In [1]: import numpy as np

In [2]: from numpy import linalg as LA

In [3]: np.set_printoptions(suppress=True, linewidth=140)

In [4]: arr = np.load("x.npy")

In [5]: print(arr)
[[3 0 0 0 0 0 0 0 0 0 0 0 0 0]
 [2 0 0 0 0 0 0 0 0 0 0 0 0 0]
 [3 2 3 0 0 0 0 0 0 0 0 0 0 0]
 [3 1 3 4 0 0 0 0 0 0 0 0 0 0]
 [0 2 0 0 2 0 0 0 0 0 0 0 0 0]
 [3 2 5 3 2 5 0 0 0 0 0 0 0 0]
 [4 2 4 1 3 4 0 0 0 0 0 0 0 0]
 [5 0 3 4 5 5 0 1 0 0 0 0 0 0]
 [2 2 5 3 1 3 0 1 2 0 0 0 0 0]
 [5 1 2 4 4 0 3 0 0 2 0 0 0 0]
 [0 2 2 4 5 0 2 3 4 1 2 0 0 0]
 [1 5 5 0 5 5 0 0 0 5 2 5 0 0]
 [3 1 5 4 3 5 1 3 4 3 5 5 0 0]
 [5 2 5 2 2 5 3 3 3 2 4 2 5 3]]

In [6]: r = LA.matrix_rank(arr)

In [7]: print(r)
13

In [8]: null = LA.svd(arr)[2][r:].T

In [9]: print(LA.matrix_rank(arr.T @ arr), LA.matrix_rank(arr @ arr.T))
13 13

In [10]: print(null.shape)
(14, 1)

In [11]: print([int(LA.matrix_rank(np.delete(arr, i, axis=0))) for i in range(14)])
[13, 13, 12, 12, 12, 12, 12, 12, 12, 12, 12, 12, 12, 12]

In [12]: print(np.round(null[:, 0] / null[np.abs(null[:, 0]).round(6).argmax(), 0], 1) + 0)
[ 0.   0.   0.   0.   0.   0.   0.   0.   0.   0.   0.   0.  -0.6  1. ]

In [13]: print(np.allclose(arr @ null, 0))
True

In [14]: print([int(LA.matrix_rank(arr[:, :j + 1])) for j in range(14)])
[1, 2, 3, 4, 5, 6, 7, 8, 9, 10, 11, 12, 13, 13]

In [15]: print(LA.lstsq(arr[:-1].T, arr[-1])[2])
12

In [16]: print(np.abs(np.diag(LA.qr(arr)[1])) > 1e-9)
[ True  True  True  True  True  True  True  True  True  True  True  True  True False]

In [17]: print(np.allclose(arr[:-1].T @ LA.lstsq(arr[:-1].T, arr[-1])[0], arr[-1]))
False

In [18]: rng = np.random.default_rng(49883)

In [19]: B = arr + rng.integers(-2, 3, (14, 13)) @ rng.integers(-2, 3, (13, 14))

In [20]: print(B)
[[ 14   6 -18 -12  -7  -1  10  -6  -3   1  -1  14  -6  13]
 [ 11  -9  -4 -14   3 -10  -4 -10  12   0   3   5   2   7]
 [  5  -2   8  -8  -4  -8   0  -2  -2   8  -6  -2   3   4]
 [  0   3   6   7  -2  11   6   2   4  -5  13   0   8   1]
 [-13   8   9   2   1   8   4   9  -5   3   5  -9   2  -9]
 [  4   4  13   4   7   8  10  14   1   0   1   1  -9  -1]
 [  7  -5  -3  -8   1   2   3  -5   0   4  -5   7 -15  -3]
 [  1   2   9   9   2   4  -9  -5  -6  -4  -3  -5  12  -3]
 [  4   2   0   4   0   4   6   9   8   0   2   4   0   7]
 [  8  -7   1  -2  10  -3   3  -4   4  -3   5   1   4   5]
 [ -5   1  13  -3   8   2   0   3   9   9   4  -6   1  -4]
 [  1  10  13  -6   5   7  -3  -2  -3  -1  -3  11  13   9]
 [  0   4   6   7   2   1   1   2  -6   6  -3  -6 -12  -3]
 [  3  11   3 -10  -3   7  10 -12  -8   3  13 -11   3   9]]

In [21]: print(LA.matrix_rank(B - arr, tol=1e-8))
13

In [22]: print(np.round(LA.svd(B - arr, compute_uv=False), 1) + 0)
[51.3 36.3 35.2 32.3 26.3 20.9 13.9 12.2  7.7  6.   4.8  3.3  0.4  0. ]

In [23]: B = np.array([[-1, 2], [0, -3], [4, -7]])

In [24]: E = np.tile(B, (2, 3))

In [25]: print(E)
[[-1  2 -1  2 -1  2]
 [ 0 -3  0 -3  0 -3]
 [ 4 -7  4 -7  4 -7]
 [-1  2 -1  2 -1  2]
 [ 0 -3  0 -3  0 -3]
 [ 4 -7  4 -7  4 -7]]

In [26]: # columns 0 and 2 are equal

In [27]: print(np.allclose(E[:-1].T @ LA.lstsq(E[:-1].T, E[-1])[0], E[-1]))
True

In [28]: print(np.abs(np.diag(LA.qr(E)[1])) > 1e-9)
[ True  True False False False False]
